>>> import numpy as np
>>> np.set_printoptions(precision=3, suppress=True, linewidth=140)
>>> data = 4 * np.eye(9) + np.ones((9, 9))
>>> data
array([[5., 1., 1., 1., 1., 1., 1., 1., 1.],
       [1., 5., 1., 1., 1., 1., 1., 1., 1.],
       [1., 1., 5., 1., 1., 1., 1., 1., 1.],
       [1., 1., 1., 5., 1., 1., 1., 1., 1.],
       [1., 1., 1., 1., 5., 1., 1., 1., 1.],
       [1., 1., 1., 1., 1., 5., 1., 1., 1.],
       [1., 1., 1., 1., 1., 1., 5., 1., 1.],
       [1., 1., 1., 1., 1., 1., 1., 5., 1.],
       [1., 1., 1., 1., 1., 1., 1., 1., 5.]])
>>> L = np.linalg.cholesky(data)
>>> data / np.sqrt(np.outer(np.diag(data), np.diag(data)))
array([[1. , 0.2, 0.2, 0.2, 0.2, 0.2, 0.2, 0.2, 0.2],
       [0.2, 1. , 0.2, 0.2, 0.2, 0.2, 0.2, 0.2, 0.2],
       [0.2, 0.2, 1. , 0.2, 0.2, 0.2, 0.2, 0.2, 0.2],
       [0.2, 0.2, 0.2, 1. , 0.2, 0.2, 0.2, 0.2, 0.2],
       [0.2, 0.2, 0.2, 0.2, 1. , 0.2, 0.2, 0.2, 0.2],
       [0.2, 0.2, 0.2, 0.2, 0.2, 1. , 0.2, 0.2, 0.2],
       [0.2, 0.2, 0.2, 0.2, 0.2, 0.2, 1. , 0.2, 0.2],
       [0.2, 0.2, 0.2, 0.2, 0.2, 0.2, 0.2, 1. , 0.2],
       [0.2, 0.2, 0.2, 0.2, 0.2, 0.2, 0.2, 0.2, 1. ]])
>>> print(np.diag(L) ** 2)
[5.    4.8   4.667 4.571 4.5   4.444 4.4   4.364 4.333]
>>> L @ L.T
array([[5., 1., 1., 1., 1., 1., 1., 1., 1.],
       [1., 5., 1., 1., 1., 1., 1., 1., 1.],
       [1., 1., 5., 1., 1., 1., 1., 1., 1.],
       [1., 1., 1., 5., 1., 1., 1., 1., 1.],
       [1., 1., 1., 1., 5., 1., 1., 1., 1.],
       [1., 1., 1., 1., 1., 5., 1., 1., 1.],
       [1., 1., 1., 1., 1., 1., 5., 1., 1.],
       [1., 1., 1., 1., 1., 1., 1., 5., 1.],
       [1., 1., 1., 1., 1., 1., 1., 1., 5.]])
>>> np.linalg.eigvalsh(data).min() > 0
np.True_
>>> E = np.loadtxt("m.csv", delimiter=",")
>>> E
array([[ 4.,  3.,  0.,  6.,  0.,  5.,  5.],
       [14., 19.,  0., 10.,  0., 15., 11.],
       [13., 16.,  0., 20.,  0., 11., 11.],
       [11., 16.,  0., 12.,  0., 13., 11.],
       [22., 25.,  0., 18.,  4., 17., 13.],
       [11., 10.,  0., 18.,  0.,  6.,  6.],
       [17., 18.,  0., 20.,  0., 11.,  9.],
       [18., 21.,  0., 18.,  1., 14., 11.],
       [12., 13.,  0., 16.,  0., 10., 10.],
       [19., 26.,  0., 22.,  1., 18., 16.],
       [ 8., 15.,  0., 12.,  0., 13., 12.],
       [13., 18.,  0., 16.,  0., 13., 11.],
       [11., 16.,  0.,  8.,  0., 14., 11.],
       [16., 19.,  0., 22.,  0., 13., 13.],
       [10., 13.,  0., 14.,  0., 11., 11.],
       [15., 22.,  0., 14.,  0., 16., 12.],
       [20., 21.,  0., 16.,  2., 13.,  8.],
       [14., 11.,  0., 12.,  1.,  8.,  6.],
       [11., 12.,  0., 18.,  0.,  8.,  8.],
       [18., 23.,  0., 14.,  3., 18., 15.],
       [13., 12.,  0., 14.,  0.,  7.,  4.],
       [18., 25.,  0., 20.,  1., 18., 16.],
       [18., 17.,  0., 18.,  2., 11.,  9.],
       [13., 14.,  0., 10.,  0., 11.,  8.],
       [14., 11.,  0., 16.,  0.,  7.,  6.],
       [12., 19.,  0.,  8.,  0., 16., 12.],
       [ 5., 12.,  0.,  8.,  0., 13., 13.],
       [15., 20.,  0., 10.,  1., 16., 12.],
       [13., 10.,  0., 16.,  0.,  5.,  3.],
       [14., 17.,  0., 20.,  0., 12., 12.],
       [15., 20.,  0., 10.,  0., 15., 10.],
       [ 7.,  6.,  0.,  8.,  0.,  6.,  5.],
       [21., 28.,  0., 16.,  3., 20., 15.]])
>>> B = E / np.linalg.norm(E, axis=1, keepdims=True)
>>> cov = B @ B.T
>>> print(np.linalg.norm(B, axis=1))
[1. 1. 1. 1. 1. 1. 1. 1. 1. 1. 1. 1. 1. 1. 1. 1. 1. 1. 1. 1. 1. 1. 1. 1. 1. 1. 1. 1. 1. 1. 1. 1. 1.]
>>> U, s, Vt = np.linalg.svd(E)
>>> print(s.round(3) + 0)
[181.469  26.919  15.575   5.381   4.617   1.532   0.   ]
>>> B = U[:, :6] @ np.diag(s[:6]) @ Vt[:6]
>>> np.round(np.abs(E - B).max(), 3)
np.float64(0.0)
>>> np.linalg.matrix_rank(B)
np.int64(6)
>>> [round(float(x), 3) for x in np.linalg.svd(E, compute_uv=False)[:3]]
[181.469, 26.919, 15.575]
